% ipython --no-banner

In [1]: import numpy as np

In [2]: from numpy import linalg as LA

In [3]: np.set_printoptions(suppress=True, linewidth=100)

In [4]: W0 = np.load("mat.npy")

In [5]: W0.round(1) + 0
Out[5]: 
array([[ 2.1, -0.1, -2.1],
       [ 1.8, -2.4,  0.2],
       [ 2.2, -2. , -0.5],
       [ 2.3, -1.5, -1.1],
       [-1.7, -0.7,  2.4],
       [ 2. ,  0.2, -2.2],
       [-0.9,  2.6, -1.3],
       [-2.3,  1.6,  1.1],
       [ 1.7, -2.5,  0.4],
       [ 0. , -2.3,  1.9],
       [ 1.2,  1.4, -2.4],
       [-2.3,  0.7,  1.8],
       [-2.3,  0.8,  1.7],
       [ 2.3, -1.6, -1. ],
       [-1.1, -1.4,  2.4],
       [-0.5,  2.5, -1.6],
       [-1.2,  2.6, -1. ],
       [-0.5,  2.5, -1.6],
       [ 1.5, -2.5,  0.7],
       [ 1.6,  0.9, -2.4],
       [ 0.8, -2.5,  1.4],
       [ 2.2, -2. , -0.6],
       [-2. ,  2.3,  0.1],
       [ 0.9,  1.6, -2.3],
       [ 0.6, -2.5,  1.5],
       [ 2.3, -1.7, -0.8],
       [ 2.3, -1.7, -0.9],
       [ 2.4, -1.1, -1.5],
       [ 2.2, -2. , -0.5],
       [-1.4, -1.1,  2.4],
       [ 1.1, -2.6,  1.1],
       [-1.4, -1.1,  2.4],
       [ 0.7,  1.8, -2.3],
       [-0.8,  2.5, -1.4],
       [-0.2, -2.2,  2.1]])

In [6]: C = W0[[34, 4]].astype(float)

In [7]: for _ in range(4):
   ...:     idx = LA.norm(W0[:, None] - C, axis=-1).argmin(axis=1)
   ...:     C = np.array([W0[idx == j].mean(axis=0) for j in range(2)])
   ...: 

In [8]: idx
Out[8]: 
array([0, 0, 0, 0, 1, 0, 1, 1, 0, 0, 1, 1, 1, 0, 1, 1, 1, 1, 0, 0, 0, 0, 1, 1, 0, 0, 0, 0, 0, 1, 0,
       1, 1, 1, 0])

In [9]: np.abs(C[1] - C[0]).argmax()
Out[9]: np.int64(1)

In [10]: X = np.load("arr.npy")

In [11]: X
Out[11]: 
array([[-3, -3, -1,  3, -3,  2,  2, -3,  0, -1],
       [ 3,  0, -1, -3, -3, -3,  0, -1,  3,  0],
       [-2,  0, -3,  1, -2,  2,  2,  3,  2, -2],
       [-2,  2, -1,  0,  3,  1,  3,  3, -3,  2],
       [-1,  0, -3,  1,  3, -2,  1, -1,  2, -2],
       [ 1,  2,  3,  1,  3,  2,  2, -3,  3,  1],
       [ 3,  1, -1, -2,  3, -2,  1,  3, -2,  1],
       [ 1, -3,  3, -3, -2,  1, -2,  3,  3,  2],
       [ 0, -2,  1, -2,  1, -3, -1,  0,  3,  2],
       [ 0,  0,  0,  2, -3,  3, -2,  2,  3,  1]])

In [12]: blk = np.stack([X, -2 * X, X[::-1]])

In [13]: np.round(LA.norm(blk, axis=(1, 2)), 1)
Out[13]: array([21.3, 42.7, 21.3])

In [14]: LA.matrix_rank(blk)
Out[14]: array([10, 10, 10])

In [15]: blk.sum(axis=0)
Out[15]: 
array([[ 3,  3,  1, -1,  0,  1, -4,  5,  3,  2],
       [-3, -2,  2,  1,  4,  0, -1,  1,  0,  2],
       [ 3, -3,  6, -4,  0, -1, -4,  0,  1,  4],
       [ 5, -1,  0, -2,  0, -3, -2,  0,  1, -1],
       [ 2,  2,  6,  0,  0,  4,  1, -2,  1,  3],
       [-2, -2, -6,  0,  0, -4, -1,  2, -1, -3],
       [-5,  1,  0,  2,  0,  3,  2,  0, -1,  1],
       [-3,  3, -6,  4,  0,  1,  4,  0, -1, -4],
       [ 3,  2, -2, -1, -4,  0,  1, -1,  0, -2],
       [-3, -3, -1,  1,  0, -1,  4, -5, -3, -2]])

In [16]: np.einsum("bij,cij->bc", blk, blk)
Out[16]: 
array([[ 455, -910,  116],
       [-910, 1820, -232],
       [ 116, -232,  455]])

In [17]: (blk @ X.T).shape
Out[17]: (3, 10, 10)

In [18]: u = np.array([8, -3, 8, -8, 1, 4, 1, 0, 2, 4])

In [19]: Y = X + np.outer(u, np.eye(10)[0])

In [20]: LA.matrix_rank(Y - X)
Out[20]: np.int64(1)

In [21]: LA.matrix_rank(LA.inv(Y) - LA.inv(X), tol=1e-8)
Out[21]: np.int64(1)

In [22]: np.round(LA.det(Y) / LA.det(X), 1), round(float(1 + LA.solve(X, u)[0]), 1)
Out[22]: (np.float64(2.9), 2.9)

In [23]: u, v = X[7], X[9]

In [24]: u @ v
Out[24]: np.int64(24)

In [25]: u @ u
Out[25]: np.int64(59)

In [26]: p = (u @ v) / (u @ u) * u

In [27]: np.outer(u, v)
Out[27]: 
array([[ 0,  0,  0,  2, -3,  3, -2,  2,  3,  1],
       [ 0,  0,  0, -6,  9, -9,  6, -6, -9, -3],
       [ 0,  0,  0,  6, -9,  9, -6,  6,  9,  3],
       [ 0,  0,  0, -6,  9, -9,  6, -6, -9, -3],
       [ 0,  0,  0, -4,  6, -6,  4, -4, -6, -2],
       [ 0,  0,  0,  2, -3,  3, -2,  2,  3,  1],
       [ 0,  0,  0, -4,  6, -6,  4, -4, -6, -2],
       [ 0,  0,  0,  6, -9,  9, -6,  6,  9,  3],
       [ 0,  0,  0,  6, -9,  9, -6,  6,  9,  3],
       [ 0,  0,  0,  4, -6,  6, -4,  4,  6,  2]])

In [28]: np.round(v - p, 1)
Out[28]: array([-0.4,  1.2, -1.2,  3.2, -2.2,  2.6, -1.2,  0.8,  1.8,  0.2])

In [29]: np.round((v - p) @ u, 1)
Out[29]: np.float64(-0.0)

In [30]: p.round(1)
Out[30]: array([ 0.4, -1.2,  1.2, -1.2, -0.8,  0.4, -0.8,  1.2,  1.2,  0.8])
